$ python3 -q
>>> import numpy as np
>>> np.set_printoptions(precision=2, suppress=True, linewidth=200)
>>> rng = np.random.default_rng(862076)
>>> idx = rng.integers(0, 3, 5)
>>> feats = np.triu((idx[:, None] == idx) & (rng.random((5, 5)) < 0.8), 1).astype(int)
>>> feats += feats.T
>>> feats
array([[0, 0, 0, 0, 0],
       [0, 0, 0, 1, 1],
       [0, 0, 0, 0, 0],
       [0, 1, 0, 0, 1],
       [0, 1, 0, 1, 0]])
>>> np.round(np.linalg.det(feats), 2)
np.float64(0.0)
>>> feats.inv()
Traceback (most recent call last):
  File "<python-input-8>", line 1, in <module>
    feats.inv()
    ^^^^^^^^^
AttributeError: 'numpy.ndarray' object has no attribute 'inv'
>>> np.allclose(feats @ feats.T, feats.T @ feats)
True
>>> np.trace(feats)
np.int64(0)
>>> np.linalg.matrix_power(feats, 2)
array([[0, 0, 0, 0, 0],
       [0, 2, 0, 1, 1],
       [0, 0, 0, 0, 0],
       [0, 1, 0, 2, 1],
       [0, 1, 0, 1, 2]])
>>> assert feats == feats.T
Traceback (most recent call last):
  File "<python-input-12>", line 1, in <module>
    assert feats == feats.T
           ^^^^^^^^^^^^^^^^
ValueError: The truth value of an array with more than one element is ambiguous. Use a.any() or a.all()
>>> np.sort(np.abs(np.linalg.eigvals(feats)))
array([0., 0., 1., 1., 2.])
>>> round(np.abs(np.linalg.eigvals(feats)).max(), 2)
np.float64(2.0)
>>> (feats + feats.T) / 2
array([[0., 0., 0., 0., 0.],
       [0., 0., 0., 1., 1.],
       [0., 0., 0., 0., 0.],
       [0., 1., 0., 0., 1.],
       [0., 1., 0., 1., 0.]])
